>>> import numpy as np
>>> np.set_printoptions(precision=2, suppress=True, linewidth=200)
>>> rnd = lambda a: np.round(a, 2) + 0
>>> A = np.load("m.npy")
>>> print(rnd(A))
[[-0.22  0.27 -0.93  0.11]
 [-0.62 -0.12  0.02 -0.78]
 [ 0.49 -0.74 -0.36 -0.29]
 [-0.58 -0.61  0.03  0.55]]
>>> rng = np.random.default_rng(92)
>>> out = A + rng.integers(-2, 3, (4, 1)) @ rng.integers(-2, 3, (1, 4))
>>> print(rnd(out))
[[-0.22  0.27 -0.93  0.11]
 [-0.62 -1.12  0.02 -1.78]
 [ 0.49 -2.74 -0.36 -2.29]
 [-0.58  1.39  0.03  2.55]]
>>> print(out - A)
[[ 0.  0.  0.  0.]
 [ 0. -1.  0. -1.]
 [ 0. -2.  0. -2.]
 [ 0.  2.  0.  2.]]
>>> print(np.abs(out - A).sum(axis=1))
[0. 2. 4. 4.]
>>> print(np.linalg.matrix_rank(out - A, tol=1e-8))
1
>>> q = out.astype(float).copy()
>>> for j in range(4):
...     q[:, j] -= q[:, :j] @ (q[:, :j].T @ q[:, j])
...     q[:, j] /= np.linalg.norm(q[:, j])
... 
>>> print(rnd(q.T @ q))
[[1. 0. 0. 0.]
 [0. 1. 0. 0.]
 [0. 0. 1. 0.]
 [0. 0. 0. 1.]]
>>> print(rnd(q.T @ out))
[[ 1.   -1.5   0.   -1.5 ]
 [ 0.    2.92  0.26  3.28]
 [ 0.    0.    0.97 -0.1 ]
 [ 0.    0.    0.    1.36]]
>>> print(rnd(np.linalg.svd(A, compute_uv=False)))
[1. 1. 1. 1.]
>>> print(rnd(A[:, 3] @ A[:, 1]))
0.0
>>> print(rnd(A @ A.T))
[[1. 0. 0. 0.]
 [0. 1. 0. 0.]
 [0. 0. 1. 0.]
 [0. 0. 0. 1.]]
>>> cov = A.T @ A
>>> print(rnd(np.diag(cov)))
[1. 1. 1. 1.]
>>> print(np.allclose(cov, cov.T))
True
>>> print(rnd(np.linalg.eigvalsh(cov)[::-1]))
[1. 1. 1. 1.]
>>> print(rnd(np.linalg.eigvals(A)))
[-1.  +0.j -0.07+1.j -0.07-1.j  1.  +0.j]
>>> print(rnd(np.linalg.det(2 * A)), rnd(np.linalg.det(A)))
-16.0 -1.0
>>> mat = np.loadtxt("layer13.csv", delimiter=",")
>>> print(rnd(mat))
[[-0.06 -0.81 -0.58 -0.09]
 [ 0.89  0.18 -0.3  -0.29]
 [-0.32  0.55 -0.76  0.14]
 [ 0.32 -0.1  -0.04  0.94]]
>>> # keeps lengths
>>> vec = np.array([-2, 0, -2, -2])
>>> print(rnd(mat.T @ (mat @ vec)))
[-2.  0. -2. -2.]
>>> print(rnd(np.abs(np.linalg.eigvals(mat))))
[1. 1. 1. 1.]
>>> print(4 - np.linalg.matrix_rank(mat - np.eye(4), tol=1e-8))
1
>>> print([p for p in range(1, 25) if np.allclose(np.linalg.matrix_power(mat, p), np.eye(4))])
[]
>>> print(rnd(np.linalg.svd(mat, compute_uv=False)))
[1. 1. 1. 1.]
>>> print(rnd(np.linalg.norm(mat, axis=0)))
[1. 1. 1. 1.]
>>> print(rnd(np.linalg.pinv(mat)))
[[-0.06  0.89 -0.32  0.32]
 [-0.81  0.18  0.55 -0.1 ]
 [-0.58 -0.3  -0.76 -0.04]
 [-0.09 -0.29  0.14  0.94]]
>>> vec = np.array([1, 0, 1, 0])
>>> target = mat @ vec
>>> print(rnd(target))
[-0.64  0.59 -1.08  0.28]
>>> print(rnd(np.linalg.solve(mat.T, mat[1])))
[0. 1. 0. 0.]
>>> print(rnd(np.linalg.solve(mat, target)))
[1. 0. 1. 0.]
>>> F = np.load("run3.npy")
>>> print(rnd(F))
[[-0.9   0.    0.    0.44]
 [ 0.    1.    0.    0.  ]
 [ 0.    0.    1.    0.  ]
 [-0.44  0.    0.   -0.9 ]]
>>> # orthonormal columns
>>> u = np.array([-2, 2])
>>> print(rnd(np.array([np.convolve(row, u, "same") for row in F])))
[[ 1.8  -1.8   0.   -0.88]
 [ 0.   -2.    2.    0.  ]
 [ 0.    0.   -2.    2.  ]
 [ 0.88 -0.88  0.    1.8 ]]
>>> print(np.cross(F[1, :3], F[2, :3]))
[1. 0. 0.]
>>> print(np.correlate(F[1], F[2], "full"))
[0. 0. 1. 0. 0. 0. 0.]
